In [1]: import numpy as np

In [2]: np.set_printoptions(suppress=True, linewidth=160)

In [3]: W0 = np.load("layer3.npy")

In [4]: W0.round(1) + 0
Out[4]: 
array([[0. , 0. , 0.1, 0.1],
       [0. , 0.2, 0.2, 0.2],
       [0.1, 0.2, 0.4, 0.4],
       [0.1, 0.2, 0.4, 0.4]])

In [5]: np.linalg.matrix_rank(W0, rtol=0.1)
Out[5]: np.int64(1)

In [6]: np.argsort(-np.linalg.norm(W0, axis=0).round(6), kind="stable")[:3]
Out[6]: array([2, 3, 1])

In [7]: U, sig, VT = np.linalg.svd(W0)

In [8]: np.argmax(sig[:-1] / (sig[1:] + 1e-6)) + 1
Out[8]: np.int64(1)

In [9]: out = U[:, :1] @ np.diag(sig[:1]) @ VT[:1]

In [10]: round(np.linalg.norm(W0 - out) / np.linalg.norm(W0), 1)
Out[10]: np.float64(0.0)

In [11]: out.round(1) + 0
Out[11]: 
array([[0. , 0. , 0.1, 0.1],
       [0. , 0.1, 0.2, 0.2],
       [0.1, 0.2, 0.4, 0.4],
       [0.1, 0.2, 0.4, 0.4]])

In [12]: vals, V = np.linalg.eigh(W0)

In [13]: vals.round(1) + 0
Out[13]: array([0., 0., 0., 1.])

In [14]: (vals > 1e-8).sum(), (vals < -1e-8).sum()
Out[14]: (np.int64(1), np.int64(0))

In [15]: np.round(np.linalg.eigvalsh(W0 @ W0), 1) + 0
Out[15]: array([0., 0., 0., 1.])

In [16]: np.round(np.linalg.svd(W0, compute_uv=False), 1) + 0
Out[16]: array([1., 0., 0., 0.])

In [17]: np.abs(V[:, -1]).round(6).argmax()
Out[17]: np.int64(2)

In [18]: np.round(V @ np.diag(vals) @ V.T, 1) + 0
Out[18]: 
array([[0. , 0. , 0.1, 0.1],
       [0. , 0.2, 0.3, 0.3],
       [0.1, 0.3, 0.4, 0.4],
       [0.1, 0.3, 0.4, 0.4]])

In [19]: rng = np.random.default_rng(364736)

In [20]: labels = rng.permutation(4)

In [21]: labels
Out[21]: array([3, 1, 2, 0])

In [22]: out = W0[labels][:, labels]

In [23]: np.allclose(out, W0)
Out[23]: False

In [24]: np.trace(out)
Out[24]: np.float64(1.0)

In [25]: out.round(1) + 0
Out[25]: 
array([[0.4, 0.2, 0.4, 0.1],
       [0.2, 0.2, 0.2, 0. ],
       [0.4, 0.2, 0.4, 0.1],
       [0.1, 0. , 0.1, 0. ]])

In [26]: np.round(np.sort(np.abs(np.linalg.eigvals(out))), 1) + 0
Out[26]: array([0., 0., 0., 1.])

In [27]: round(np.linalg.det(out), 1), np.round(np.linalg.det(W0[labels]), 1)
Out[27]: (np.float64(0.0), np.float64(0.0))

In [28]: K = np.loadtxt("out16.csv", delimiter=",")

In [29]: K.round(1)
Out[29]: 
array([[ 0.7,  0.8,  1. , -2.6],
       [-2.4,  1.2, -1.2, -0.7],
       [-1.2,  0.6,  2.6,  0.8],
       [-1.2, -2.6,  0.3, -1. ]])

In [30]: np.round(K[:, 1] @ K[:, 3], 1)
Out[30]: np.float64(0.0)

In [31]: np.round(np.linalg.norm(K, axis=0), 1)
Out[31]: array([3., 3., 3., 3.])

In [32]: np.round(K.T @ K, 1) + 0
Out[32]: 
array([[9., 0., 0., 0.],
       [0., 9., 0., 0.],
       [0., 0., 9., 0.],
       [0., 0., 0., 9.]])

In [33]: m1 = np.array([[6, 5, 0], [4, 0, 3], [8, 1, 2]])

In [34]: m1
Out[34]: 
array([[6, 5, 0],
       [4, 0, 3],
       [8, 1, 2]])

In [35]: x0 = np.array([3, 2, 1])

In [36]: m1 @ np.ones(3)
Out[36]: array([11.,  7., 11.])

In [37]: m1 * x0
Out[37]: 
array([[18, 10,  0],
       [12,  0,  3],
       [24,  2,  2]])

In [38]: (m1 * x0).sum(axis=1)
Out[38]: array([28, 15, 28])

In [39]: np.linalg.norm(m1 @ x0) <= np.linalg.norm(m1, 2) * np.linalg.norm(x0) + 1e-9
Out[39]: np.True_

In [40]: q, V = np.linalg.qr(m1[:, :2])[0], np.linalg.qr(m1[:, 2:])[0]

In [41]: sig = np.linalg.svd(q.T @ V, compute_uv=False)

In [42]: sig.round(1)
Out[42]: array([0.9])

In [43]: np.round(np.degrees(np.arccos(sig.clip(0, 1))), 1)
Out[43]: array([25.7])

In [44]: round(np.linalg.norm(q @ q.T - V @ V.T, 2), 1)
Out[44]: np.float64(1.0)

In [45]: data = np.loadtxt("a.csv", delimiter=",")

In [46]: data.round(1)
Out[46]: 
array([[ 0.5, -0.2, -0.5],
       [-0.2,  0.1,  0.2],
       [-0.5,  0.2,  0.5]])

In [47]: vals, V = np.linalg.eigh(data)

In [48]: round(vals.sum(), 1), np.trace(data)
Out[48]: (np.float64(1.0), np.float64(1.0))

In [49]: np.round(np.linalg.svd(data, compute_uv=False), 1) + 0
Out[49]: array([1., 0., 0.])

In [50]: np.round(V.T @ V, 1) + 0
Out[50]: 
array([[1., 0., 0.],
       [0., 1., 0.],
       [0., 0., 1.]])

In [51]: np.round(np.linalg.eigvalsh(data + -3 * np.eye(3)), 1)
Out[51]: array([-3., -3., -2.])

In [52]: (vals > 1e-8).sum(), (vals < -1e-8).sum()
Out[52]: (np.int64(1), np.int64(0))
